% ipython --no-banner

In [1]: import numpy as np

In [2]: from numpy import linalg as LA

In [3]: np.set_printoptions(precision=2, suppress=True, linewidth=100, legacy="1.25")

In [4]: W0 = np.load("data.npy")

In [5]: W0
Out[5]: 
array([[-0.77,  0.12, -0.43],
       [-0.62, -0.01,  0.  ],
       [-1.  , -0.73,  1.  ],
       [-0.18,  0.25, -0.72],
       [-0.81, -0.01, -0.02],
       [ 0.29, -0.13,  0.43],
       [-0.81,  0.06, -0.25],
       [ 0.87, -0.54,  0.97],
       [ 0.69,  0.  ,  0.04],
       [ 0.99,  0.21, -0.54],
       [-0.95,  0.25, -0.75],
       [ 0.62,  0.46, -0.93]])

In [6]: Xs = W0 - W0.mean(axis=0)

In [7]: vecs = LA.svd(Xs)[2][:2]

In [8]: M2 = Xs - Xs @ vecs.T @ vecs

In [9]: round(LA.norm(M2) / LA.norm(Xs), 2)
Out[9]: 0.06

In [10]: np.diag(vecs.T @ vecs)
Out[10]: array([1.  , 0.21, 0.79])

In [11]: print(np.round(np.cov(Xs @ vecs.T, rowvar=False), 2) + 0)
[[0.61 0.  ]
 [0.   0.52]]

In [12]: q, r_ = LA.qr(W0)

In [13]: print(r_)
[[ 2.63  0.12  0.11]
 [ 0.    1.11 -2.07]
 [ 0.    0.    0.55]]

In [14]: np.abs(np.diag(r_))
Out[14]: array([2.63, 1.11, 0.55])

In [15]: round(float(np.trace(q @ q.T)), 2)
Out[15]: 3.0

In [16]: np.round(abs(r_[0, 0]), 2), round(float(LA.norm(W0[:, 0])), 2)
Out[16]: (2.63, 2.63)

In [17]: np.allclose(r_.T @ r_, W0.T @ W0)
Out[17]: True

In [18]: basis = W0[[3, 2]].astype(float)

In [19]: for _ in range(7):
    ...:     z = LA.norm(W0[:, None] - basis, axis=-1).argmin(axis=1)
    ...:     basis = np.array([W0[z == j].mean(axis=0) for j in range(2)])
    ...: 

In [20]: print(z)
[0 0 1 0 0 1 0 1 0 0 0 0]

In [21]: np.abs(basis[1] - basis[0]).argmax()
Out[21]: 2

In [22]: basis
Out[22]: 
array([[-0.2 ,  0.15, -0.4 ],
       [ 0.05, -0.47,  0.8 ]])

In [23]: Xs = W0 - W0.mean(axis=0)

In [24]: Uu, sv, Vh = LA.svd(Xs, full_matrices=False)

In [25]: np.abs(Vh[0]).argmax()
Out[25]: 0

In [26]: np.searchsorted(np.cumsum(sv ** 2) / (sv ** 2).sum(), 0.9) + 1
Out[26]: 2

In [27]: print(sv)
[2.59 2.38 0.2 ]

In [28]: Vh[0] * np.sign(Vh[0, np.abs(Vh[0]).argmax()])
Out[28]: array([ 1.  ,  0.06, -0.01])

In [29]: z = W0[:, 0] > np.median(W0[:, 0])

In [30]: r0 = W0[z].mean(axis=0) - W0[~z].mean(axis=0)

In [31]: (((W0 - W0.mean(axis=0)) @ r0 > 0) == z).mean()
Out[31]: 1.0

In [32]: np.argsort(-np.abs(r0).round(6), kind="stable")
Out[32]: array([0, 1, 2])

In [33]: r0
Out[33]: array([ 1.37,  0.1 , -0.05])

In [34]: z.astype(int)
Out[34]: array([0, 0, 0, 1, 0, 1, 0, 1, 1, 1, 0, 1])

In [35]: A = np.array([[0, 0, 2, 0], [0, 1, 2, 1], [0, 0, 2, 1], [0, 0, 0, 2]])

In [36]: A
Out[36]: 
array([[0, 0, 2, 0],
       [0, 1, 2, 1],
       [0, 0, 2, 1],
       [0, 0, 0, 2]])

In [37]: (A + A.T) / 2
Out[37]: 
array([[0. , 0. , 1. , 0. ],
       [0. , 1. , 1. , 0.5],
       [1. , 1. , 2. , 0.5],
       [0. , 0.5, 0.5, 2. ]])

In [38]: (A - A.T) / 2
Out[38]: 
array([[ 0. ,  0. ,  1. ,  0. ],
       [ 0. ,  0. ,  1. ,  0.5],
       [-1. , -1. ,  0. ,  0.5],
       [ 0. , -0.5, -0.5,  0. ]])

In [39]: A.reshape(2, -1)
Out[39]: 
array([[0, 0, 2, 0, 0, 1, 2, 1],
       [0, 0, 2, 1, 0, 0, 0, 2]])

In [40]: A.ravel(order="F")
Out[40]: array([0, 0, 0, 0, 0, 1, 0, 0, 2, 2, 2, 0, 0, 1, 1, 2])

In [41]: blk = A.reshape(4, 2, -1)

In [42]: np.swapaxes(blk, 1, 2)[3]
Out[42]: 
array([[0, 0],
       [0, 2]])

In [43]: np.einsum("ihd,ihd->ih", blk, blk)
Out[43]: 
array([[0, 4],
       [1, 5],
       [0, 5],
       [0, 4]])

In [44]: r = LA.matrix_rank(A)

In [45]: r
Out[45]: 3

In [46]: N = LA.svd(A)[2][r:].T

In [47]: [int(LA.matrix_rank(A[:i])) for i in range(1, len(A) + 1)]
Out[47]: [1, 2, 3, 3]

In [48]: np.allclose(A @ N, 0)
Out[48]: True

In [49]: [int(LA.matrix_rank(A[:, :j + 1])) for j in range(4)]
Out[49]: [0, 1, 2, 3]

In [50]: [int(LA.matrix_rank(np.delete(A, i, axis=0))) for i in range(4)]
Out[50]: [3, 2, 3, 3]

In [51]: np.unique(A.round(6), axis=0).shape
Out[51]: (4, 4)

In [52]: round(float(np.trace(LA.pinv(A) @ A)), 2)
Out[52]: 3.0

In [53]: Uu, sv, Vh = LA.svd(A)

In [54]: print(np.argmax(sv[:-1] / (sv[1:] + 1e-6)) + 1)
3

In [55]: M2 = Uu[:, :3] @ np.diag(sv[:3]) @ Vh[:3]

In [56]: round(np.abs(A - M2).max(), 2)
Out[56]: 0.0

In [57]: round(float(LA.norm(A - M2) / LA.norm(A)), 2)
Out[57]: 0.0

In [58]: round(LA.norm(A - M2, 2), 2), sv[3]
Out[58]: (0.0, 0.0)

In [59]: M2 = np.array([[1, 1], [1, -1]])

In [60]: rng = np.random.default_rng(923)

In [61]: mat = np.kron(M2, np.kron(M2, M2))[rng.permutation(8)][:3]

In [62]: mat
Out[62]: 
array([[ 1,  1,  1,  1, -1, -1, -1, -1],
       [ 1,  1, -1, -1,  1,  1, -1, -1],
       [ 1,  1,  1,  1,  1,  1,  1,  1]])

In [63]: print(LA.svd(mat, compute_uv=False))
[2.83 2.83 2.83]

In [64]: mat - mat[0]
Out[64]: 
array([[ 0,  0,  0,  0,  0,  0,  0,  0],
       [ 0,  0, -2, -2,  2,  2,  0,  0],
       [ 0,  0,  0,  0,  2,  2,  2,  2]])

In [65]: mat.mean(axis=0)
Out[65]: array([ 1.  ,  1.  ,  0.33,  0.33,  0.33,  0.33, -0.33, -0.33])

In [66]: mat.reshape(2, -1)
Out[66]: 
array([[ 1,  1,  1,  1, -1, -1, -1, -1,  1,  1, -1, -1],
       [ 1,  1, -1, -1,  1,  1,  1,  1,  1,  1,  1,  1]])

In [67]: mat.ravel(order="F")
Out[67]: 
array([ 1,  1,  1,  1,  1,  1,  1, -1,  1,  1, -1,  1, -1,  1,  1, -1,  1,  1, -1, -1,  1, -1, -1,
        1])

In [68]: mat.reshape(-1, 2)
Out[68]: 
array([[ 1,  1],
       [ 1,  1],
       [-1, -1],
       [-1, -1],
       [ 1,  1],
       [-1, -1],
       [ 1,  1],
       [-1, -1],
       [ 1,  1],
       [ 1,  1],
       [ 1,  1],
       [ 1,  1]])

In [69]: blk = mat.reshape(3, 2, -1)

In [70]: print(blk[:, 0])
[[ 1  1  1  1]
 [ 1  1 -1 -1]
 [ 1  1  1  1]]

In [71]: print(blk.transpose(1, 0, 2))
[[[ 1  1  1  1]
  [ 1  1 -1 -1]
  [ 1  1  1  1]]

 [[-1 -1 -1 -1]
  [ 1  1 -1 -1]
  [ 1  1  1  1]]]

In [72]: print(np.swapaxes(blk, 1, 2)[0])
[[ 1 -1]
 [ 1 -1]
 [ 1 -1]
 [ 1 -1]]

In [73]: blk.sum(axis=1)
Out[73]: 
array([[ 0,  0,  0,  0],
       [ 2,  2, -2, -2],
       [ 2,  2,  2,  2]])

In [74]: theta = np.radians(45)

In [75]: r_ = np.eye(8)

In [76]: r_[2, 2] = r_[1, 1] = np.cos(theta)

In [77]: r_[2, 1], r_[1, 2] = -np.sin(theta), np.sin(theta)

In [78]: r_
Out[78]: 
array([[ 1.  ,  0.  ,  0.  ,  0.  ,  0.  ,  0.  ,  0.  ,  0.  ],
       [ 0.  ,  0.71,  0.71,  0.  ,  0.  ,  0.  ,  0.  ,  0.  ],
       [ 0.  , -0.71,  0.71,  0.  ,  0.  ,  0.  ,  0.  ,  0.  ],
       [ 0.  ,  0.  ,  0.  ,  1.  ,  0.  ,  0.  ,  0.  ,  0.  ],
       [ 0.  ,  0.  ,  0.  ,  0.  ,  1.  ,  0.  ,  0.  ,  0.  ],
       [ 0.  ,  0.  ,  0.  ,  0.  ,  0.  ,  1.  ,  0.  ,  0.  ],
       [ 0.  ,  0.  ,  0.  ,  0.  ,  0.  ,  0.  ,  1.  ,  0.  ],
       [ 0.  ,  0.  ,  0.  ,  0.  ,  0.  ,  0.  ,  0.  ,  1.  ]])

In [79]: M2 = mat @ r_.T

In [80]: np.abs(M2 - mat).max(axis=0)
Out[80]: array([0., 1., 1., 0., 0., 0., 0., 0.])

In [81]: np.allclose(LA.norm(mat, axis=1), LA.norm(M2, axis=1))
Out[81]: True

In [82]: sv = 5 * 0.7 ** np.arange(3)

In [83]: q, _ = LA.qr(np.array([[-0.4, 0.2, -1.5], [0.0, -0.1, 0.4], [1.9, -1.1, 0.9]]))

In [84]: E = rng.normal(size=(24, 3)) * sv @ q

In [85]: E
Out[85]: 
array([[ -1.77,  -1.75,  -1.64],
       [  2.28,  -6.38,  -1.46],
       [  3.37,  -3.02,  -8.55],
       [ -3.17,  -1.35,  -2.4 ],
       [ -1.43,   0.41,   1.11],
       [  4.01,   6.18,   1.93],
       [  4.33,  -0.2 ,  -3.57],
       [  0.22,   0.55,   0.9 ],
       [ -2.59,  -7.16,   5.76],
       [  0.55,  -8.84,  -3.58],
       [ -2.2 ,   1.13,   7.43],
       [ -2.88,   3.15,  -5.11],
       [  1.95,  -6.92,  -0.83],
       [ -7.49, -10.48,  12.14],
       [ -1.11,  -2.35,  12.38],
       [ -4.85,  -0.34,  -2.59],
       [  1.11,  -5.68,   3.61],
       [  4.61,   2.14,   1.69],
       [  2.29,  -2.9 ,   4.37],
       [ -1.65,  -1.44,  -3.01],
       [  0.34,  -4.52,   3.29],
       [  1.8 ,   5.1 ,  -8.52],
       [  1.94,   2.14,   4.82],
       [ -1.55,  -2.37,   8.54]])

In [86]: print(np.round(LA.norm(E, 2), 2))
30.2

In [87]: round(float(LA.norm(E[9] - E[11])), 2)
Out[87]: 12.56

In [88]: LA.norm(E, axis=0)
Out[88]: array([14.54, 22.39, 27.59])

In [89]: LA.norm(E, axis=1).argmax()
Out[89]: 13
